$ ipython --no-banner

In [1]: import numpy as np

In [2]: from numpy import linalg as LA

In [3]: np.set_printoptions(precision=2, suppress=True, linewidth=160, floatmode="fixed")

In [4]: tidy = lambda a: np.round(a, 2) + 0

In [5]: Z = np.sign(np.array([[-8, -7, 0, -5], [3, 7, 8, 5], [3, 2, 8, 4], [-9, 1, 2, 6]]))

In [6]: other = (np.tril(Z, -1) + np.eye(4)) @ (np.triu(Z, 1) + np.eye(4))

In [7]: ev = np.array([-3, 0, 0, 4])

In [8]: feats = np.rint(other * ev @ LA.inv(other)) + 0

In [9]: feats
Out[9]: 
array([[-14.00,  -6.00,  10.00,  -7.00],
       [ -6.00,  -6.00,   6.00,  -3.00],
       [  2.00,  -6.00,   2.00,   1.00],
       [ 38.00,   6.00, -22.00,  19.00]])

In [10]: def softmax(z):
    ...:     e = np.exp(z - z.max(axis=-1, keepdims=True))
    ...:     return e / e.sum(axis=-1, keepdims=True)
    ...: 

In [11]: tidy(softmax(feats[1] + -3))
Out[11]: array([0.00, 0.00, 1.00, 0.00])

In [12]: tidy(softmax(10 * feats[1]))
Out[12]: array([0.00, 0.00, 1.00, 0.00])

In [13]: S = feats @ feats.T / np.sqrt(4)

In [14]: tidy(softmax(S))
Out[14]: 
array([[1.00, 0.00, 0.00, 0.00],
       [1.00, 0.00, 0.00, 0.00],
       [0.00, 0.00, 1.00, 0.00],
       [0.00, 0.00, 0.00, 1.00]])

In [15]: softmax(S).round(6).argmax(axis=1)
Out[15]: array([0, 0, 2, 3])

In [16]: left, sigma, Vh = LA.svd(feats)

In [17]: np.argmax(sigma[:-1] / (sigma[1:] + 1e-6)) + 1
Out[17]: np.int64(2)

In [18]: other = left[:, :2] @ np.diag(sigma[:2]) @ Vh[:2]

In [19]: tidy(LA.norm(feats - other, 2)), tidy(sigma[2])
Out[19]: (np.float64(0.0), np.float64(0.0))

In [20]: LA.matrix_rank(feats, rtol=0.05)
Out[20]: np.int64(2)

In [21]: LA.matrix_rank(other)
Out[21]: np.int64(2)

In [22]: np.unique(feats.round(6), axis=0).shape
Out[22]: (4, 4)

In [23]: np.allclose(feats[:-1].T @ LA.lstsq(feats[:-1].T, feats[-1])[0], feats[-1])
Out[23]: True

In [24]: tidy(feats @ LA.pinv(feats) @ feats)
Out[24]: 
array([[-14.00,  -6.00,  10.00,  -7.00],
       [ -6.00,  -6.00,   6.00,  -3.00],
       [  2.00,  -6.00,   2.00,   1.00],
       [ 38.00,   6.00, -22.00,  19.00]])

In [25]: np.abs(np.diag(LA.qr(feats)[1])) > 1e-9
Out[25]: array([ True,  True, False, False])

In [26]: u, v = feats[3], feats[0]

In [27]: u @ v
Out[27]: np.float64(-921.0)

In [28]: u @ u
Out[28]: np.float64(2325.0)

In [29]: pr = (u @ v) / (u @ u) * u

In [30]: tidy((v - pr) @ u)
Out[30]: np.float64(0.0)

In [31]: tidy(v - pr)
Out[31]: array([ 1.05, -3.62,  1.29,  0.53])

In [32]: np.outer(u, v)
Out[32]: 
array([[-532.00, -228.00,  380.00, -266.00],
       [ -84.00,  -36.00,   60.00,  -42.00],
       [ 308.00,  132.00, -220.00,  154.00],
       [-266.00, -114.00,  190.00, -133.00]])

In [33]: tidy(pr)
Out[33]: array([-15.05,  -2.38,   8.71,  -7.53])

In [34]: rng = np.random.default_rng(19)

In [35]: idx = rng.permutation(4)

In [36]: idx
Out[36]: array([3, 1, 0, 2])

In [37]: other = feats[idx][:, idx]

In [38]: np.allclose(other, feats)
Out[38]: False

In [39]: tidy(LA.det(other)), tidy(LA.det(feats[idx]))
Out[39]: (np.float64(0.0), np.float64(0.0))

In [40]: tidy(np.sort(np.abs(LA.eigvals(other))))
Out[40]: array([0.00, 0.00, 3.00, 4.00])

In [41]: other
Out[41]: 
array([[ 19.00,   6.00,  38.00, -22.00],
       [ -3.00,  -6.00,  -6.00,   6.00],
       [ -7.00,  -6.00, -14.00,  10.00],
       [  1.00,  -6.00,   2.00,   2.00]])

In [42]: np.diag(other)
Out[42]: array([ 19.00,  -6.00, -14.00,   2.00])
